$ python -q
>>> import numpy as np
>>> from numpy import linalg as LA
>>> np.set_printoptions(precision=3, suppress=True, linewidth=120, legacy="1.25")
>>> feats = np.load("dump.npy")
>>> feats
array([[0., 0., 4., 4., 3.],
       [0., 0., 4., 1., 4.],
       [4., 4., 0., 0., 0.],
       [4., 1., 0., 0., 0.],
       [3., 4., 0., 0., 0.]])
>>> vals, vecs = LA.eigh(feats)
>>> x = np.array([0, 1, 1, -1, -2])
>>> (np.sign(vecs[:, -1].round(6)) == np.sign(vecs[0, -1].round(6))).astype(int)
array([1, 1, 1, 1, 1])
>>> np.round(vecs * np.abs(vals) @ vecs.T, 3) + 0
array([[5.632, 3.047, 0.   , 0.   , 0.   ],
       [3.047, 4.87 , 0.   , 0.   , 0.   ],
       [0.   , 0.   , 3.887, 2.178, 3.485],
       [0.   , 0.   , 2.178, 3.262, 1.272],
       [0.   , 0.   , 3.485, 1.272, 3.352]])
>>> E = np.load("case13.npy")
>>> E
array([[ 3.897,  0.804,  3.095,  2.908,  3.911,  3.976,  1.979,  0.139,  3.023,  2.863,  0.053],
       [ 4.045,  1.122,  3.046,  2.872,  3.977,  4.022,  2.026, -0.092,  2.979,  3.002, -0.093],
       [ 3.886,  0.823,  3.075,  3.018,  4.004,  3.913,  2.013,  0.204,  3.07 ,  2.827, -0.049],
       [ 4.034,  0.911,  2.997,  2.95 ,  3.81 ,  4.029,  1.949,  0.039,  3.082,  2.916,  0.127],
       [ 3.852,  0.979,  3.002,  3.073,  4.007,  4.11 ,  2.002,  0.021,  2.927,  3.115, -0.153],
       [ 4.116,  0.95 ,  2.97 ,  3.088,  3.888,  4.116,  2.257,  0.044,  3.049,  3.078,  0.087],
       [ 4.057,  1.051,  2.983,  2.926,  4.194,  4.114,  1.942, -0.091,  3.157,  3.103,  0.198],
       [ 3.75 ,  1.032,  3.105,  3.073,  4.119,  4.169,  2.056, -0.123,  2.944,  3.04 ,  0.047],
       [ 3.934,  0.932,  3.06 ,  2.868,  4.022,  4.117,  1.974, -0.113,  3.016,  3.072,  0.02 ],
       [ 3.983,  1.055,  3.049,  3.099,  3.842,  4.2  ,  1.962, -0.125,  3.107,  3.063, -0.098],
       [ 4.195,  0.795,  2.982,  2.948,  4.125,  3.839,  2.003, -0.128,  2.962,  3.273,  0.003],
       [ 3.777,  0.946,  3.058,  3.036,  4.001,  3.778,  2.023,  0.152,  2.958,  2.931, -0.072],
       [ 3.915,  1.113,  3.171,  3.082,  3.853,  3.863,  1.966, -0.188,  3.047,  2.986, -0.068],
       [ 3.985,  0.942,  3.053,  3.07 ,  3.959,  4.061,  2.121, -0.015,  3.039,  2.865,  0.097],
       [ 3.966,  0.884,  2.91 ,  2.997,  4.129,  4.088,  1.988,  0.005,  2.95 ,  2.905, -0.003],
       [ 3.939,  1.053,  2.966,  3.185,  3.773,  3.855,  1.953, -0.072,  3.057,  2.987, -0.095],
       [ 4.961,  2.776,  5.021,  2.895,  4.026,  2.122,  4.064,  5.02 ,  0.897,  5.034,  0.798],
       [ 5.101,  2.988,  5.021,  3.163,  3.819,  2.193,  3.959,  5.094,  1.075,  4.968,  0.869],
       [ 5.069,  2.945,  4.864,  3.133,  4.059,  2.093,  4.044,  4.977,  1.053,  5.192,  1.071],
       [ 4.993,  2.929,  5.074,  2.847,  4.07 ,  2.053,  4.051,  5.004,  1.028,  5.227,  1.018],
       [ 4.954,  2.983,  5.086,  2.942,  3.784,  2.054,  3.985,  4.97 ,  0.971,  5.032,  1.1  ],
       [ 5.022,  2.961,  4.913,  3.119,  3.925,  2.104,  4.076,  5.196,  0.919,  5.172,  1.067],
       [ 4.961,  2.937,  4.965,  2.999,  3.964,  1.984,  3.867,  5.08 ,  0.985,  5.065,  0.957],
       [ 5.002,  2.909,  4.814,  3.05 ,  3.882,  1.908,  3.951,  5.011,  0.921,  5.126,  1.069],
       [ 5.033,  2.935,  4.806,  3.051,  3.954,  1.984,  4.039,  5.067,  0.793,  5.07 ,  0.683],
       [ 4.788,  2.828,  5.026,  2.999,  4.048,  1.943,  3.853,  4.758,  1.089,  5.157,  1.013],
       [ 4.97 ,  3.036,  5.085,  2.84 ,  3.905,  1.94 ,  3.994,  5.096,  1.004,  5.033,  1.054],
       [ 4.801,  3.073,  4.899,  2.919,  4.004,  2.008,  3.988,  4.957,  0.866,  4.977,  0.857],
       [ 4.852,  3.105,  5.181,  3.115,  3.86 ,  1.871,  3.875,  5.   ,  1.032,  4.921,  1.045],
       [ 5.044,  3.048,  4.953,  2.893,  4.007,  1.929,  4.1  ,  4.971,  1.062,  5.062,  0.764],
       [ 4.987,  2.883,  5.036,  2.928,  3.882,  2.089,  3.938,  4.932,  1.081,  4.978,  1.244],
       [ 4.966,  2.95 ,  4.849,  2.943,  4.063,  1.781,  4.025,  5.021,  0.936,  4.945,  1.024],
       [ 1.816,  4.013,  3.029,  1.911,  4.853,  4.017,  4.039,  3.069,  4.068,  0.045, -0.089],
       [ 1.963,  4.001,  3.053,  2.083,  4.796,  4.047,  3.976,  2.898,  3.892,  0.083,  0.017],
       [ 1.965,  4.009,  3.038,  2.086,  5.02 ,  3.957,  4.097,  3.139,  3.998,  0.123, -0.144],
       [ 1.979,  3.907,  3.07 ,  2.086,  5.027,  3.883,  3.896,  3.036,  4.008, -0.107, -0.016],
       [ 2.021,  4.023,  3.221,  1.953,  4.962,  4.074,  3.898,  2.995,  4.026, -0.099,  0.019],
       [ 2.03 ,  3.917,  3.045,  2.122,  4.997,  3.888,  3.786,  3.138,  4.015,  0.068, -0.072],
       [ 1.953,  3.935,  3.006,  1.965,  4.909,  4.162,  4.135,  3.084,  3.951,  0.067, -0.091],
       [ 2.139,  4.05 ,  2.975,  2.101,  4.942,  3.966,  4.077,  2.948,  4.101, -0.004,  0.105],
       [ 1.845,  3.849,  3.02 ,  2.089,  5.012,  3.987,  3.973,  3.097,  4.035, -0.118,  0.023],
       [ 2.046,  4.045,  2.933,  2.078,  4.733,  3.881,  3.796,  2.999,  4.095, -0.04 , -0.074],
       [ 2.101,  3.981,  2.914,  1.908,  4.991,  3.943,  3.984,  3.11 ,  4.081, -0.074,  0.009],
       [ 1.915,  4.151,  3.007,  2.007,  5.195,  4.109,  3.867,  3.042,  4.086, -0.046,  0.062],
       [ 2.063,  4.049,  2.893,  2.009,  5.012,  4.065,  4.142,  2.907,  3.995, -0.025,  0.019],
       [ 2.076,  3.828,  3.085,  1.924,  5.045,  4.105,  3.975,  3.092,  4.01 , -0.02 , -0.142],
       [ 2.004,  3.96 ,  3.068,  1.901,  5.044,  4.07 ,  4.009,  3.08 ,  4.009,  0.172, -0.029],
       [ 1.764,  3.85 ,  2.964,  1.942,  4.713,  3.946,  3.843,  2.987,  4.195,  0.107, -0.118]])
>>> M2 = np.c_[E[:, :3] @ np.array([[2, -3, -4], [-5, 2, -5], [5, -2, 4]]), np.array([1, 2, 1, 2, 1, 2, 3, 2, 0, 3, 0, 3, 0, 1, 2, 1, 3, 0, 0, 0, 3, 3, 1, 2, 3, 2, 2, 1, 3, 2, 2, 0, 0, 2, 1, 0, 1, 3, 1, 3, 1, 1, 3, 1, 2, 0, 1, 2])]
>>> M2
array([[ 19.249, -16.273,  -7.228,   1.   ],
       [ 17.71 , -15.983,  -9.606,   2.   ],
       [ 19.032, -16.162,  -7.359,   1.   ],
       [ 18.498, -16.274,  -8.703,   2.   ],
       [ 17.819, -15.602,  -8.295,   1.   ],
       [ 18.332, -16.388,  -9.334,   2.   ],
       [ 17.774, -16.035,  -9.551,   3.   ],
       [ 17.865, -15.396,  -7.74 ,   2.   ],
       [ 18.508, -16.058,  -8.156,   0.   ],
       [ 17.936, -15.937,  -9.011,   3.   ],
       [ 19.325, -16.959,  -8.827,   0.   ],
       [ 18.114, -15.555,  -7.606,   3.   ],
       [ 18.12 , -15.861,  -8.541,   0.   ],
       [ 18.525, -16.177,  -8.438,   1.   ],
       [ 18.062, -15.95 ,  -8.644,   2.   ],
       [ 17.443, -15.643,  -9.157,   1.   ],
       [ 21.147, -19.373, -13.64 ,   3.   ],
       [ 20.367, -19.369, -15.26 ,   0.   ],
       [ 19.733, -19.045, -15.545,   0.   ],
       [ 20.711, -19.269, -14.321,   0.   ],
       [ 20.423, -19.068, -14.387,   3.   ],
       [ 19.804, -18.97 , -15.241,   3.   ],
       [ 20.062, -18.939, -14.669,   1.   ],
       [ 19.529, -18.816, -15.297,   2.   ],
       [ 19.421, -18.841, -15.583,   3.   ],
       [ 20.566, -18.76 , -13.188,   2.   ],
       [ 20.185, -19.008, -14.72 ,   2.   ],
       [ 18.732, -18.055, -14.973,   1.   ],
       [ 20.084, -18.708, -14.209,   3.   ],
       [ 19.613, -18.942, -15.604,   2.   ],
       [ 20.739, -19.267, -14.219,   2.   ],
       [ 19.427, -18.696, -15.218,   0.   ],
       [ -1.288,  -3.48 , -15.213,   0.   ],
       [ -0.814,  -3.993, -15.645,   2.   ],
       [ -0.925,  -3.953, -15.753,   1.   ],
       [ -0.227,  -4.263, -15.171,   0.   ],
       [  0.032,  -4.459, -15.315,   1.   ],
       [ -0.3  ,  -4.346, -15.525,   3.   ],
       [ -0.739,  -4.001, -15.463,   1.   ],
       [ -1.097,  -4.267, -16.906,   3.   ],
       [ -0.455,  -3.877, -14.545,   1.   ],
       [ -1.468,  -3.914, -16.677,   1.   ],
       [ -1.133,  -4.169, -16.653,   3.   ],
       [ -1.89 ,  -3.457, -16.387,   1.   ],
       [ -1.654,  -3.877, -16.925,   2.   ],
       [  0.437,  -4.742, -15.104,   0.   ],
       [ -0.452,  -4.228, -15.544,   1.   ],
       [ -0.902,  -3.52 , -14.45 ,   2.   ]])
>>> np.round(LA.lstsq(E, M2[:, 0])[0], 3) + 0
array([ 2., -5.,  5.,  0.,  0.,  0.,  0.,  0.,  0.,  0.,  0.])
>>> np.round(LA.norm(M2 - E @ LA.lstsq(E, M2)[0], axis=0), 3) + 0
array([0.   , 0.   , 0.   , 7.095])
>>> LA.matrix_rank(np.c_[E, M2])
12
>>> LA.matrix_rank(M2)
4
>>> Ac = (E - E.mean(axis=0)) / E.std(axis=0)
>>> Ac.std(axis=0)
array([1., 1., 1., 1., 1., 1., 1., 1., 1., 1., 1.])
>>> c = LA.lstsq(np.delete(Ac, 7, axis=1), Ac[:, 7])[0]
>>> c
array([-0.009,  0.199,  0.226, -0.01 ,  0.012, -0.246,  0.404, -0.25 , -0.199,  0.027])
>>> proj = E @ LA.solve(E.T @ E, E.T)
>>> np.round(LA.eigvalsh(proj), 3) + 0
array([0., 0., 0., 0., 0., 0., 0., 0., 0., 0., 0., 0., 0., 0., 0., 0., 0., 0., 0., 0., 0., 0., 0., 0., 0., 0., 0., 0.,
       0., 0., 0., 0., 0., 0., 0., 0., 0., 1., 1., 1., 1., 1., 1., 1., 1., 1., 1., 1.])
>>> np.allclose(proj @ proj, proj)
True
>>> Q, R = LA.qr(E)
>>> round(float(abs(R[0, 0])), 3), round(LA.norm(E[:, 0]), 3)
(26.626, 26.626)
>>> np.round(Q.T @ Q, 3) + 0
array([[1., 0., 0., 0., 0., 0., 0., 0., 0., 0., 0.],
       [0., 1., 0., 0., 0., 0., 0., 0., 0., 0., 0.],
       [0., 0., 1., 0., 0., 0., 0., 0., 0., 0., 0.],
       [0., 0., 0., 1., 0., 0., 0., 0., 0., 0., 0.],
       [0., 0., 0., 0., 1., 0., 0., 0., 0., 0., 0.],
       [0., 0., 0., 0., 0., 1., 0., 0., 0., 0., 0.],
       [0., 0., 0., 0., 0., 0., 1., 0., 0., 0., 0.],
       [0., 0., 0., 0., 0., 0., 0., 1., 0., 0., 0.],
       [0., 0., 0., 0., 0., 0., 0., 0., 1., 0., 0.],
       [0., 0., 0., 0., 0., 0., 0., 0., 0., 1., 0.],
       [0., 0., 0., 0., 0., 0., 0., 0., 0., 0., 1.]])
>>> np.abs(np.diag(R))
array([26.626, 12.514,  1.416,  2.048,  1.891,  1.262,  0.732,  0.927,  0.786,  0.799,  0.739])
>>> np.allclose(R.T @ R, E.T @ E)
True
>>> round(float(np.trace(Q @ Q.T)), 3)
11.0
>>> Q.shape, R.shape
((48, 11), (11, 11))
